>>> import numpy as np
>>> import numpy.linalg as la
>>> np.set_printoptions(suppress=True, linewidth=120)
>>> J = np.load("mat.npy")
>>> J.round(3)
array([[-1.069,  1.328,  1.046],
       [ 0.535, -0.909,  1.7  ],
       [ 1.604,  1.188,  0.131]])
>>> np.round(la.pinv(J), 3)
array([[-0.267,  0.134,  0.401],
       [ 0.332, -0.227,  0.297],
       [ 0.261,  0.425,  0.033]])
>>> print(np.round(la.svd(J, compute_uv=False), 3))
[2. 2. 2.]
>>> np.round(J.T @ J, 3) + 0
array([[4., 0., 0.],
       [0., 4., 0.],
       [0., 0., 4.]])
>>> u = np.array([1, 0, -1])
>>> A2 = J + np.outer(u, np.eye(3)[2])
>>> A2.round(3)
array([[-1.069,  1.328,  2.046],
       [ 0.535, -0.909,  1.7  ],
       [ 1.604,  1.188, -0.869]])
>>> round(float(la.det(A2) / la.det(J)), 3), round(1 + la.solve(J, u)[2], 3)
(1.229, np.float64(1.229))
>>> round(la.det(J[::-1]), 3)
np.float64(-8.0)
>>> round(la.det(2 * J), 3), np.round(la.det(J), 3)
(np.float64(64.0), np.float64(8.0))
>>> np.round(la.eigvals(J), 3)
array([ 2.   +0.j   , -1.923+0.548j, -1.923-0.548j])
>>> np.round(np.kron(np.eye(2, dtype=int), J), 3)
array([[-1.069,  1.328,  1.046, -0.   ,  0.   ,  0.   ],
       [ 0.535, -0.909,  1.7  ,  0.   , -0.   ,  0.   ],
       [ 1.604,  1.188,  0.131,  0.   ,  0.   ,  0.   ],
       [-0.   ,  0.   ,  0.   , -1.069,  1.328,  1.046],
       [ 0.   , -0.   ,  0.   ,  0.535, -0.909,  1.7  ],
       [ 0.   ,  0.   ,  0.   ,  1.604,  1.188,  0.131]])
>>> np.round(la.det(J.T), 3)
np.float64(8.0)
>>> round(np.einsum("ij,ji->", J, J), 3)
np.float64(10.798)
>>> round(la.eigvals(J).sum().real, 3)
np.float64(-1.847)
>>> W0 = np.load("m.npy")
>>> W0
array([[4., 1., 1., 1.],
       [1., 4., 1., 1.],
       [1., 1., 4., 1.],
       [1., 1., 1., 4.]])
>>> W0 @ W0
array([[19., 10., 10., 10.],
       [10., 19., 10., 10.],
       [10., 10., 19., 10.],
       [10., 10., 10., 19.]])
>>> la.determinant(W0)
Traceback (most recent call last):
  File "<python-input-22>", line 1, in <module>
    la.determinant(W0)
    ^^^^^^^^^^^^^^
AttributeError: module 'numpy.linalg' has no attribute 'determinant'
>>> np.allclose(W0 @ W0.T, W0.T @ W0)
True
>>> np.round(la.det(W0), 3)
np.float64(189.0)
>>> print(np.allclose(W0, W0.T))
True
>>> print(np.round(np.sort(np.abs(la.eigvals(W0))), 3))
[3. 3. 3. 7.]
>>> (W0 - W0.T) / 2
array([[0., 0., 0., 0.],
       [0., 0., 0., 0.],
       [0., 0., 0., 0.],
       [0., 0., 0., 0.]])
>>> assert W0 == W0.T
Traceback (most recent call last):
  File "<python-input-28>", line 1, in <module>
    assert W0 == W0.T
           ^^^^^^^^^^
ValueError: The truth value of an array with more than one element is ambiguous. Use a.any() or a.all()
>>> print((W0 + W0.T) / 2)
[[4. 1. 1. 1.]
 [1. 4. 1. 1.]
 [1. 1. 4. 1.]
 [1. 1. 1. 4.]]
>>> ev, vecs = la.eig(W0)
>>> np.round(np.sort(la.eigvals(W0.T)), 3)
array([3., 3., 3., 7.])
>>> round(float(np.prod(ev)), 3)
189.0
>>> x = np.array([4, 3, 4, -2])
>>> y = W0 @ x
>>> print(y)
[21. 18. 21.  3.]
>>> np.round(la.solve(W0, y), 3)
array([ 4.,  3.,  4., -2.])
>>> np.round(la.solve(W0, -3 * y), 3)
array([-12.,  -9., -12.,   6.])
>>> np.round(la.solve(W0, W0[:, 1]), 3) + 0
array([0., 1., 0., 0.])
>>> np.round(la.solve(W0.T, W0[0]), 3)
array([1., 0., 0., 0.])
>>> A = np.load("out13.npy")
>>> A
array([[ 2.353,  2.502,  1.822],
       [ 1.698, -4.499,  4.883],
       [-0.134, -3.289,  2.21 ],
       [ 1.798, -3.682,  3.644],
       [ 2.035, -4.379,  4.488],
       [ 2.172,  3.753,  3.919],
       [ 4.483,  2.616,  3.992],
       [ 2.44 , -4.644,  4.484],
       [-0.555, -3.571,  4.951],
       [ 4.71 , -0.445,  2.269],
       [ 1.989, -3.308,  3.947],
       [ 3.425,  3.801,  2.984]])
>>> x = np.array([1, 2, 2])
>>> y = A @ x
>>> c, lr = np.zeros(3), 1 / la.norm(A, 2) ** 2
>>> for i in range(60):
...     c -= lr * A.T @ (A @ c - y)
...     if i % 10 == 0: print(i, round(la.norm(A @ c - y), 3))
... 
0 16.134
10 2.105
20 1.192
30 0.675
40 0.382
50 0.217
>>> print(np.round(la.cond(A), 3))
4.254
>>> Z = A[[9, 3]].astype(float)
>>> for _ in range(3):
...     z = la.norm(A[:, None] - Z, axis=-1).argmin(axis=1)
...     Z = np.array([A[z == j].mean(axis=0) for j in range(2)])
... 
>>> print(z)
[0 1 1 1 1 0 0 1 1 0 1 0]
>>> np.round(Z[1] - Z[0], 3)
array([-2.104, -6.356,  1.09 ])
>>> np.bincount(z)
array([5, 7])
>>> A2 = np.c_[A[:, :2] @ np.array([[1, 0], [1, 1]]), np.array([2, 3, 3, -2, -2, -2, -3, 0, -3, 1, -3, 0])]
>>> A2.round(3)
array([[ 4.855,  2.502,  2.   ],
       [-2.801, -4.499,  3.   ],
       [-3.423, -3.289,  3.   ],
       [-1.884, -3.682, -2.   ],
       [-2.344, -4.379, -2.   ],
       [ 5.925,  3.753, -2.   ],
       [ 7.099,  2.616, -3.   ],
       [-2.204, -4.644,  0.   ],
       [-4.126, -3.571, -3.   ],
       [ 4.265, -0.445,  1.   ],
       [-1.319, -3.308, -3.   ],
       [ 7.226,  3.801,  0.   ]])
>>> la.matrix_rank(A2)
np.int64(3)
>>> np.round(la.norm(A2 - A @ la.lstsq(A, A2)[0], axis=0), 3) + 0
array([0.   , 0.   , 7.141])
